>>> import numpy as np
>>> np.set_printoptions(precision=1, suppress=True, linewidth=160)
>>> A = np.loadtxt("sample5.csv", delimiter=",")
>>> A
array([[ 1.3,  1.1, -0.5, -0.4,  0.2, -0.3,  1.1,  0. ],
       [ 0.2, -0.3, -2. , -0.6,  0.1, -0.6,  0.2,  0.8],
       [ 1. , -1. , -0.8, -2.5,  0.1, -2. ,  0.8,  1.6],
       [ 0.2, -1.4, -0.7,  1. , -0.4, -1.2, -0.3, -0.5],
       [ 0.4,  0. , -0.4,  0.9,  0. , -1.8, -1.6, -1.8],
       [-1.4, -0.5, -1.4,  0.8, -1.3, -0.3, -0.3, -0.1],
       [ 1.3,  2.4, -2.4, -0.2,  0.7, -0.9,  0.1,  1.6],
       [ 2.7,  1.1, -1.4,  1.6, -0.2, -0.9, -0.3,  1.1],
       [ 0.6, -1.7,  1.6,  0.8, -1.4,  1. ,  1.4,  0.2],
       [ 1.1, -1.5, -0.3, -0.1, -0.9, -0.3,  0.2,  0.5],
       [-1. , -0.6,  0.4,  0. , -1.3, -0.2, -1.2,  1.2],
       [10. , -3. ,  3. , -5. ,  5. , -3. , 11. , -5. ],
       [ 0.4, -1.5, -1.2,  0.5,  0.2, -1.1, -1. ,  0.4],
       [-0.1, -0.4,  1.6, -1.4,  0.8,  1. , -0.3,  0.1],
       [-0.1,  1.9,  0.1, -0.4, -1.1, -0.5, -0.3,  1. ],
       [-1.5,  0.4, -0.4, -1.3,  0.3, -0.8,  0.4,  0.2],
       [-0.9,  0.5, -2.5,  1.5,  0.7, -0.4,  0.5,  0.1],
       [ 1.1,  1.2, -1. ,  0.7, -0.5,  0.1,  1.2, -0.3],
       [-0.6, -0.9,  0.8,  0.5, -0.2,  0.4, -1.5,  0.3],
       [ 1.5, -0.6, -0.5, -0.1, -0.2, -0.3,  0.3,  1.2],
       [ 0. , -0.5, -0.9, -0.5, -0.4,  0.4, -1.4, -1. ],
       [-0.1, -1.1,  0.9,  0.2,  1. ,  0. , -0.1, -0.8],
       [ 0. ,  0.5,  1.6, -1.6, -0.6,  0.4,  0.5, -0.1],
       [ 0.7, -0.7,  0.3,  1.5, -0.6,  0.4,  0.6,  1.1],
       [ 0.5,  2.2,  0.6, -0.1, -0.1, -1.3,  0. ,  0.8]])
>>> W1 = np.array([[0, 1], [1, 1], [2, 2], [1, 0], [2, 1], [0, 2], [0, 0], [1, 0]])
>>> c = np.array([1, -5])
>>> H = np.maximum(A @ W1 + c, 0)
>>> (H > 0).astype(int)
array([[1, 0],
       [0, 0],
       [0, 0],
       [0, 0],
       [0, 0],
       [0, 0],
       [1, 0],
       [1, 0],
       [1, 0],
       [0, 0],
       [0, 0],
       [1, 1],
       [0, 0],
       [1, 1],
       [1, 0],
       [1, 0],
       [0, 0],
       [0, 0],
       [1, 0],
       [1, 0],
       [0, 0],
       [1, 0],
       [1, 0],
       [1, 0],
       [1, 0]])
>>> cent = np.array([[3, 3, 3], [2, 3, -1]])
>>> W1 @ cent
array([[ 2,  3, -1],
       [ 5,  6,  2],
       [10, 12,  4],
       [ 3,  3,  3],
       [ 8,  9,  5],
       [ 4,  6, -2],
       [ 0,  0,  0],
       [ 3,  3,  3]])
>>> M2 = A / np.linalg.norm(A, axis=1, keepdims=True)
>>> gram = M2 @ M2.T
>>> (gram - 2 * np.eye(25)).round(6).argmax(axis=1)
array([17,  2,  1, 12,  3, 16,  7,  6, 23, 19, 18,  0,  3, 22, 24,  2,  5,  0, 10,  9,  4, 13, 13,  8, 14])
>>> np.round(np.degrees(np.arccos(np.clip(gram[7, 16], -1, 1))), 1)
np.float64(70.5)
>>> labels = A[:, 3] > np.median(A[:, 3])
>>> u = A[labels].mean(axis=0) - A[~labels].mean(axis=0)
>>> np.round((((A - A.mean(axis=0)) @ u > 0) == labels).mean(), 1)
np.float64(0.8)
>>> u
array([-1. , -0.6, -0.3,  1.9, -0.6,  0.3, -1.2, -0.1])
>>> np.argsort(-np.abs(u).round(6), kind="stable")
array([3, 6, 0, 4, 1, 2, 5, 7])
>>> data = np.load("test16.npy")
>>> data
array([[-2.7,  1. ,  3. ,  2. , -3. , -2. ],
       [-2. ,  1.3,  0. ,  3. , -2. , -1. ],
       [ 2. ,  2. ,  0.3, -1. ,  0. ,  1. ],
       [-3. , -1. , -1. , -1.7, -2. ,  0. ],
       [ 0. ,  1. ,  2. ,  1. ,  3.3, -3. ],
       [-3. ,  1. ,  3. ,  2. , -3. , -1.7]])
>>> Uu, sigma, Vt = np.linalg.svd(data, full_matrices=False)
>>> np.round(Vt @ Vt.T, 1) + 0
array([[1., 0., 0., 0., 0., 0.],
       [0., 1., 0., 0., 0., 0.],
       [0., 0., 1., 0., 0., 0.],
       [0., 0., 0., 1., 0., 0.],
       [0., 0., 0., 0., 1., 0.],
       [0., 0., 0., 0., 0., 1.]])
>>> np.allclose(Uu * sigma @ Vt, data)
True
>>> np.abs(Vt[0])
array([0.6, 0.2, 0.4, 0.4, 0.5, 0.3])
>>> np.round(Uu.T @ data @ Vt.T, 1) + 0
array([[9.3, 0. , 0. , 0. , 0. , 0. ],
       [0. , 5.8, 0. , 0. , 0. , 0. ],
       [0. , 0. , 3.5, 0. , 0. , 0. ],
       [0. , 0. , 0. , 2.6, 0. , 0. ],
       [0. , 0. , 0. , 0. , 1.6, 0. ],
       [0. , 0. , 0. , 0. , 0. , 0.3]])
>>> sigma
array([9.3, 5.8, 3.5, 2.6, 1.6, 0.3])
>>> np.round(Uu.T @ Uu, 1) + 0
array([[1., 0., 0., 0., 0., 0.],
       [0., 1., 0., 0., 0., 0.],
       [0., 0., 1., 0., 0., 0.],
       [0., 0., 0., 1., 0., 0.],
       [0., 0., 0., 0., 1., 0.],
       [0., 0., 0., 0., 0., 1.]])
>>> Uu.shape, sigma.shape, Vt.shape
((6, 6), (6,), (6, 6))
